% ipython --no-banner

In [1]: import numpy as np

In [2]: np.set_printoptions(precision=3, suppress=True, linewidth=160, legacy="1.25")

In [3]: def rnd(a):
   ...:     return np.round(a, 3) + 0
   ...: 

In [4]: F = np.loadtxt("w.csv", delimiter=",")

In [5]: print(F)
[[  1.  -4.  16. -64.]
 [  1.  -3.   9. -27.]
 [  1.  -2.   4.  -8.]
 [  1.  -1.   1.  -1.]
 [  1.   0.   0.   0.]
 [  1.   1.   1.   1.]
 [  1.   2.   4.   8.]
 [  1.   3.   9.  27.]
 [  1.   4.  16.  64.]
 [  1.   5.  25. 125.]
 [  1.   6.  36. 216.]
 [  1.   7.  49. 343.]
 [  1.   8.  64. 512.]
 [  1.   9.  81. 729.]]

In [6]: # column 3 dominates

In [7]: x = np.array([-5, -2, 1, 2])

In [8]: target = F @ x

In [9]: print(rnd(np.linalg.solve(F.T @ F, F.T @ target)))
[-5. -2.  1.  2.]

In [10]: print(rnd(np.linalg.pinv(F) @ F))
[[1. 0. 0. 0.]
 [0. 1. 0. 0.]
 [0. 0. 1. 0.]
 [0. 0. 0. 1.]]

In [11]: rng = np.random.default_rng(360)

In [12]: target = target + 0.1 * rng.normal(size=14)

In [13]: print(rnd(target))
[-108.909  -44.011  -13.032   -4.008   -5.12    -4.012   11.007   51.96   130.989  260.019  450.926  716.108 1066.986 1515.873]

In [14]: b, *_ = np.linalg.lstsq(F, target)

In [15]: print(rnd(np.linalg.norm(target - F @ b)))
0.177

In [16]: print([round(float(np.linalg.norm(np.linalg.solve(F.T @ F + lam * np.eye(4), F.T @ target))), 2) for lam in (0, 1, 10, 100)])
[5.88, 5.1, 3.26, 2.29]

In [17]: print(rnd(F.T @ (target - F @ b)))
[0. 0. 0. 0.]

In [18]: Y = np.c_[F[:, :3] @ np.array([[-3, 2, -3], [-2, 0, -1], [-3, -3, 0]]), np.array([-3, 0, 0, -1, 1, 1, 1, 3, 0, 3, -1, -1, -1, -1])]

In [19]: print(Y)
[[ -43.  -46.    1.   -3.]
 [ -24.  -25.    0.    0.]
 [ -11.  -10.   -1.    0.]
 [  -4.   -1.   -2.   -1.]
 [  -3.    2.   -3.    1.]
 [  -8.   -1.   -4.    1.]
 [ -19.  -10.   -5.    1.]
 [ -36.  -25.   -6.    3.]
 [ -59.  -46.   -7.    0.]
 [ -88.  -73.   -8.    3.]
 [-123. -106.   -9.   -1.]
 [-164. -145.  -10.   -1.]
 [-211. -190.  -11.   -1.]
 [-264. -241.  -12.   -1.]]

In [20]: print(np.linalg.matrix_rank(np.c_[F, Y]))
5

In [21]: print(rnd(np.linalg.norm(Y - F @ np.linalg.lstsq(F, Y)[0], axis=0)))
[0.    0.    0.    3.988]

In [22]: print(rnd(np.linalg.lstsq(F, Y[:, 0])[0]))
[-3. -2. -3.  0.]

In [23]: print(rnd(np.linalg.norm(np.linalg.qr(F)[0].T @ Y, axis=0) ** 2 / ((Y ** 2).sum(axis=0) + 1e-12)))
[1.    1.    1.    0.546]

In [24]: print(rnd(np.linalg.norm(F, 2) / np.linalg.norm(F)))
0.999

In [25]: print([round(float(x), 3) for x in np.linalg.svd(F, compute_uv=False)[:3]])
[999.047, 33.869, 8.035]

In [26]: print(round(np.log10(np.linalg.cond(F))))
3

In [27]: left, s, Vt = np.linalg.svd(F)

In [28]: print(np.argmax(s[:-1] / (s[1:] + 1e-6)) + 1)
1

In [29]: print(rnd(s))
[999.047  33.869   8.035   2.096]

In [30]: Y = left[:, :1] @ np.diag(s[:1]) @ Vt[:1]

In [31]: print(np.linalg.matrix_rank(Y))
1

In [32]: f = np.array([-9, -8, 6])

In [33]: print(np.polyval(f, F[8]))
[   -11.   -170.  -2426. -37370.]

In [34]: print(np.correlate(F[8], F[12], "full"))
[  512.  2112.  8456. 33825.  4228.   528.    64.]

In [35]: print(np.cross(F[8, :3], F[12, :3]))
[128. -48.   4.]
